% python3 -q
>>> import numpy as np
>>> np.set_printoptions(suppress=True, linewidth=160)
>>> def rd(a):
...     return np.round(a, 2) + 0
... 
>>> arr = np.loadtxt("dump.csv", delimiter=",")
>>> arr
array([[-6.,  1.,  1.,  5.,  2.,  4.,  6.],
       [ 8.,  5., -1., -2., -8., -4.,  9.],
       [-6.,  4.,  3.,  0.,  8.,  8., -6.],
       [ 2., -1., -6.,  8.,  2., -5., -9.],
       [-2.,  8., -4., -1.,  1., -7., -2.],
       [-6., -8.,  0., -6., -8.,  6.,  2.],
       [-9., -5.,  7.,  7., -6.,  9., -1.]])
>>> out = np.array([[-3, -4, -2],
...     [-4, 1, -4],
...     [5, -1, 4],
...     [-4, -5, -5],
...     [-1, 0, -1],
...     [-5, -1, -5],
...     [-4, -2, 5]])
>>> out.T @ arr.T
array([[-47., -49.,  -7.,  -5.,   0.,  44.,  19.],
       [-17., -30.,  29., -20.,  36.,  36., -18.],
       [ -5.,  43., -70., -86., -15.,  62., -13.]])
>>> np.einsum("ij->j", arr)
array([-19.,   4.,   0.,  11.,  -9.,  11.,  -1.])
>>> np.einsum("ij,ij->i", arr, arr)
array([119., 255., 225., 215., 139., 240., 322.])
>>> np.einsum("ik,kj->ij", arr, out)
array([[-47., -17.,  -5.],
       [-49., -30.,  43.],
       [ -7.,  29., -70.],
       [ -5., -20., -86.],
       [  0.,  36., -15.],
       [ 44.,  36.,  62.],
       [ 19., -18., -13.]])
>>> arr @ out
array([[-47., -17.,  -5.],
       [-49., -30.,  43.],
       [ -7.,  29., -70.],
       [ -5., -20., -86.],
       [  0.,  36., -15.],
       [ 44.,  36.,  62.],
       [ 19., -18., -13.]])
>>> np.linalg.matrix_rank(arr @ out)
np.int64(3)
>>> np.abs(arr).max()
np.float64(9.0)
>>> arr - arr[0]
array([[  0.,   0.,   0.,   0.,   0.,   0.,   0.],
       [ 14.,   4.,  -2.,  -7., -10.,  -8.,   3.],
       [  0.,   3.,   2.,  -5.,   6.,   4., -12.],
       [  8.,  -2.,  -7.,   3.,   0.,  -9., -15.],
       [  4.,   7.,  -5.,  -6.,  -1., -11.,  -8.],
       [  0.,  -9.,  -1., -11., -10.,   2.,  -4.],
       [ -3.,  -6.,   6.,   2.,  -8.,   5.,  -7.]])
>>> np.count_nonzero(arr)
np.int64(47)
>>> arr.sum(axis=1)
array([ 13.,   7.,  11.,  -9.,  -7., -20.,   2.])
>>> np.diff(arr, axis=0)
array([[ 14.,   4.,  -2.,  -7., -10.,  -8.,   3.],
       [-14.,  -1.,   4.,   2.,  16.,  12., -15.],
       [  8.,  -5.,  -9.,   8.,  -6., -13.,  -3.],
       [ -4.,   9.,   2.,  -9.,  -1.,  -2.,   7.],
       [ -4., -16.,   4.,  -5.,  -9.,  13.,   4.],
       [ -3.,   3.,   7.,  13.,   2.,   3.,  -3.]])
>>> arr.sum(axis=0)
array([-19.,   4.,   0.,  11.,  -9.,  11.,  -1.])
>>> (arr + arr.T) / 2
array([[-6. ,  4.5, -2.5,  3.5,  0. , -1. , -1.5],
       [ 4.5,  5. ,  1.5, -1.5,  0. , -6. ,  2. ],
       [-2.5,  1.5,  3. , -3. ,  2. ,  4. ,  0.5],
       [ 3.5, -1.5, -3. ,  8. ,  0.5, -5.5, -1. ],
       [ 0. ,  0. ,  2. ,  0.5,  1. , -7.5, -4. ],
       [-1. , -6. ,  4. , -5.5, -7.5,  6. ,  5.5],
       [-1.5,  2. ,  0.5, -1. , -4. ,  5.5, -1. ]])
>>> np.linalg.determinant(arr)
Traceback (most recent call last):
  File "<python-input-19>", line 1, in <module>
    np.linalg.determinant(arr)
    ^^^^^^^^^^^^^^^^^^^^^
AttributeError: module 'numpy.linalg' has no attribute 'determinant'
>>> np.trace(arr)
np.float64(16.0)
>>> rd(np.linalg.matrix_power(arr, 4))
array([[ -1582.,   5990.,  -3804.,  -3312.,   7416.,  -7002.,   4176.],
       [ -2463., -24266., -15569., -29359.,  11178.,   1322., -35840.],
       [-25488.,  -7380.,  24745.,  18304., -10488.,  33770.,  10464.],
       [ 21831.,  30292.,  -7546.,  46471.,  -2972., -30194.,  14792.],
       [-10605.,  -5921.,   3101.,  26383.,  -9761.,  11200., -13076.],
       [-11534., -12224.,    158., -44170.,   3080.,   9748., -12184.],
       [  6643.,  14632.,   -108., -16636.,   2684., -14671.,  19233.]])
>>> np.allclose(arr @ arr.T, arr.T @ arr)
False
>>> (arr - arr.T) / 2
array([[ 0. , -3.5,  3.5,  1.5,  2. ,  5. ,  7.5],
       [ 3.5,  0. , -2.5, -0.5, -8. ,  2. ,  7. ],
       [-3.5,  2.5,  0. ,  3. ,  6. ,  4. , -6.5],
       [-1.5,  0.5, -3. ,  0. ,  1.5,  0.5, -8. ],
       [-2. ,  8. , -6. , -1.5,  0. ,  0.5,  2. ],
       [-5. , -2. , -4. , -0.5, -0.5,  0. , -3.5],
       [-7.5, -7. ,  6.5,  8. , -2. ,  3.5,  0. ]])
